$ python -q
>>> import numpy as np
>>> np.set_printoptions(precision=1, suppress=True, linewidth=140, legacy="1.25")
>>> data = np.loadtxt("x.csv", delimiter=",")
>>> data
array([[0., 1., 0., 1., 0., 0., 0., 0., 0., 0., 0., 0., 1., 0., 0.],
       [1., 0., 0., 0., 0., 0., 0., 0., 0., 0., 0., 1., 1., 0., 0.],
       [0., 0., 0., 1., 0., 0., 1., 0., 0., 0., 0., 1., 0., 1., 0.],
       [1., 0., 1., 0., 0., 1., 0., 1., 0., 1., 0., 1., 1., 1., 0.],
       [0., 0., 0., 0., 0., 0., 0., 1., 0., 0., 1., 0., 0., 0., 0.],
       [0., 0., 0., 1., 0., 0., 0., 1., 0., 0., 0., 1., 0., 0., 0.],
       [0., 0., 1., 0., 0., 0., 0., 1., 1., 0., 0., 0., 0., 1., 0.],
       [0., 0., 0., 1., 1., 1., 1., 0., 0., 1., 0., 0., 1., 1., 0.],
       [0., 0., 0., 0., 0., 0., 1., 0., 0., 0., 0., 1., 1., 0., 0.],
       [0., 0., 0., 1., 0., 0., 0., 1., 0., 0., 0., 0., 0., 1., 0.],
       [0., 0., 0., 0., 1., 0., 0., 0., 0., 0., 0., 1., 0., 0., 0.],
       [0., 1., 1., 1., 0., 1., 0., 0., 1., 0., 1., 0., 0., 0., 0.],
       [1., 1., 0., 1., 0., 0., 0., 1., 1., 0., 0., 0., 0., 0., 0.],
       [0., 0., 1., 1., 0., 0., 1., 1., 0., 1., 0., 0., 0., 0., 0.],
       [0., 0., 0., 0., 0., 0., 0., 0., 0., 0., 0., 0., 0., 0., 0.]])
>>> r = np.linalg.matrix_rank(data)
>>> r
14
>>> N = np.linalg.svd(data)[2][r:].T
>>> np.linalg.matrix_rank(data.T @ data), np.linalg.matrix_rank(data @ data.T)
(14, 14)
>>> np.allclose(data @ N, 0)
True
>>> np.unique(data.round(6), axis=0).shape
(15, 15)
>>> np.linalg.lstsq(data[:-1].T, data[-1])[2]
14
>>> try:
...     np.linalg.inv(data)
... except np.linalg.LinAlgError as e:
...     print(repr(e))
... 
LinAlgError('Singular matrix')
>>> np.abs(np.diag(np.linalg.qr(data)[1])) > 1e-9
array([ True,  True,  True,  True,  True,  True,  True,  True,  True,  True,  True,  True,  True,  True, False])
>>> K = np.load("case18.npy")
>>> K
array([[ 0,  1,  1, -2, -1, -2, -1, -2,  2, -1, -1, -2],
       [ 0,  0, -2,  2, -2, -2, -2, -1, -2,  1, -1, -2],
       [ 0,  0,  0,  0,  0, -2,  0, -2, -1, -1,  2, -1],
       [ 0,  0,  0,  0,  0, -2,  1,  1,  0,  2, -1,  0],
       [ 0,  0,  0,  0,  0,  0,  0,  2, -2,  1, -1,  2],
       [ 0,  0,  0,  0,  0,  0, -2,  1,  2, -2,  2, -1],
       [ 0,  0,  0,  0,  0,  0,  0, -1,  2,  0, -2,  2],
       [ 0,  0,  0,  0,  0,  0,  0,  0,  2, -2,  0, -2],
       [ 0,  0,  0,  0,  0,  0,  0,  0,  0,  0,  0,  0],
       [ 0,  0,  0,  0,  0,  0,  0,  0,  0,  0, -2, -1],
       [ 0,  0,  0,  0,  0,  0,  0,  0,  0,  0,  0,  2],
       [ 0,  0,  0,  0,  0,  0,  0,  0,  0,  0,  0,  0]])
>>> U, sv, Vh = np.linalg.svd(K)
>>> V = Vh[:(sv > 1e-8).sum()]
>>> rng = np.random.default_rng(88528)
>>> x = K[8] + 5 * K[2] + rng.integers(2) * np.eye(12)[9]
>>> x
array([  0.,   0.,   0.,   0.,   0., -10.,   0., -10.,  -5.,  -5.,  10.,  -5.])
>>> np.linalg.matrix_rank(np.vstack([K, x]))
9
>>> np.diag(V.T @ V)
array([0. , 0.2, 0.4, 0.6, 0.8, 1. , 1. , 1. , 1. , 1. , 1. , 1. ])
>>> round(float(np.linalg.norm(x - V.T @ V @ x)), 1)
0.0
>>> np.argsort(-np.linalg.norm(K, axis=0).round(6), kind="stable")[:3]
array([11,  8, 10])
>>> r = np.linalg.matrix_rank(K)
>>> r
9
>>> N = np.linalg.svd(K)[2][r:].T
>>> np.round(N @ N.T, 1) + 0
array([[ 1. ,  0. ,  0. ,  0. ,  0. ,  0. ,  0. ,  0. ,  0. ,  0. ,  0. ,  0. ],
       [ 0. ,  0.8, -0.1,  0.2,  0.3,  0. ,  0. ,  0. ,  0. ,  0. ,  0. ,  0. ],
       [ 0. , -0.1,  0.6,  0.4, -0.2,  0. ,  0. ,  0. ,  0. ,  0. ,  0. ,  0. ],
       [ 0. ,  0.2,  0.4,  0.4, -0.1,  0. ,  0. ,  0. ,  0. ,  0. ,  0. ,  0. ],
       [ 0. ,  0.3, -0.2, -0.1,  0.2,  0. ,  0. ,  0. ,  0. ,  0. ,  0. ,  0. ],
       [ 0. ,  0. ,  0. ,  0. ,  0. ,  0. ,  0. ,  0. ,  0. ,  0. ,  0. ,  0. ],
       [ 0. ,  0. ,  0. ,  0. ,  0. ,  0. ,  0. ,  0. ,  0. ,  0. ,  0. ,  0. ],
       [ 0. ,  0. ,  0. ,  0. ,  0. ,  0. ,  0. ,  0. ,  0. ,  0. ,  0. ,  0. ],
       [ 0. ,  0. ,  0. ,  0. ,  0. ,  0. ,  0. ,  0. ,  0. ,  0. ,  0. ,  0. ],
       [ 0. ,  0. ,  0. ,  0. ,  0. ,  0. ,  0. ,  0. ,  0. ,  0. ,  0. ,  0. ],
       [ 0. ,  0. ,  0. ,  0. ,  0. ,  0. ,  0. ,  0. ,  0. ,  0. ,  0. ,  0. ],
       [ 0. ,  0. ,  0. ,  0. ,  0. ,  0. ,  0. ,  0. ,  0. ,  0. ,  0. ,  0. ]])
>>> [int(np.linalg.matrix_rank(np.delete(K, i, axis=0))) for i in range(12)]
[8, 8, 9, 9, 9, 9, 9, 9, 9, 9, 9, 9]
>>> round(float(np.linalg.norm(K, 1)), 1), np.round(np.linalg.norm(K, np.inf), 1)
(15.0, 17.0)
>>> np.round(np.linalg.norm(K, 2), 1)
7.2
>>> np.round(np.linalg.norm(K[1] - K[0]), 1)
7.0
>>> np.linalg.lstsq(K[:-1].T, K[-1])[2]
9
>>> np.allclose(K[:-1].T @ np.linalg.lstsq(K[:-1].T, K[-1])[0], K[-1])
True
>>> np.round(K @ np.linalg.pinv(K) @ K, 1) + 0
array([[ 0.,  1.,  1., -2., -1., -2., -1., -2.,  2., -1., -1., -2.],
       [ 0.,  0., -2.,  2., -2., -2., -2., -1., -2.,  1., -1., -2.],
       [ 0.,  0.,  0.,  0.,  0., -2.,  0., -2., -1., -1.,  2., -1.],
       [ 0.,  0.,  0.,  0.,  0., -2.,  1.,  1.,  0.,  2., -1.,  0.],
       [ 0.,  0.,  0.,  0.,  0.,  0.,  0.,  2., -2.,  1., -1.,  2.],
       [ 0.,  0.,  0.,  0.,  0.,  0., -2.,  1.,  2., -2.,  2., -1.],
       [ 0.,  0.,  0.,  0.,  0.,  0.,  0., -1.,  2.,  0., -2.,  2.],
       [ 0.,  0.,  0.,  0.,  0.,  0.,  0.,  0.,  2., -2.,  0., -2.],
       [ 0.,  0.,  0.,  0.,  0.,  0.,  0.,  0.,  0.,  0.,  0.,  0.],
       [ 0.,  0.,  0.,  0.,  0.,  0.,  0.,  0.,  0.,  0., -2., -1.],
       [ 0.,  0.,  0.,  0.,  0.,  0.,  0.,  0.,  0.,  0.,  0.,  2.],
       [ 0.,  0.,  0.,  0.,  0.,  0.,  0.,  0.,  0.,  0.,  0.,  0.]])
>>> np.unique(K.round(6), axis=0).shape
(11, 12)
>>> M = 3 * np.eye(5) + np.ones((5, 5))
>>> M
array([[4., 1., 1., 1., 1.],
       [1., 4., 1., 1., 1.],
       [1., 1., 4., 1., 1.],
       [1., 1., 1., 4., 1.],
       [1., 1., 1., 1., 4.]])
>>> ev, V = np.linalg.eigh(M)
>>> V @ np.diag(ev) @ V.T
array([[4., 1., 1., 1., 1.],
       [1., 4., 1., 1., 1.],
       [1., 1., 4., 1., 1.],
       [1., 1., 1., 4., 1.],
       [1., 1., 1., 1., 4.]])
>>> np.abs(V[:, -1]).round(6).argmax()
0
>>> np.abs(V[:, -1])
array([0.4, 0.4, 0.4, 0.4, 0.4])
>>> np.round(V.T @ V, 1) + 0
array([[1., 0., 0., 0., 0.],
       [0., 1., 0., 0., 0.],
       [0., 0., 1., 0., 0.],
       [0., 0., 0., 1., 0.],
       [0., 0., 0., 0., 1.]])
>>> np.linalg.eigvalsh(M @ M)
array([ 9.,  9.,  9.,  9., 64.])
>>> x = np.array([-1, -5, -5, 4, -5])
>>> rhs = M @ x
>>> rhs
array([-15., -27., -27.,   0., -27.])
>>> np.linalg.solve(M, rhs)
array([-1., -5., -5.,  4., -5.])
>>> np.linalg.solve(M.T, M[4])
array([0., 0., 0., 0., 1.])
>>> np.linalg.solve(M, rhs + M[:, 2])
array([-1., -5., -4.,  4., -5.])
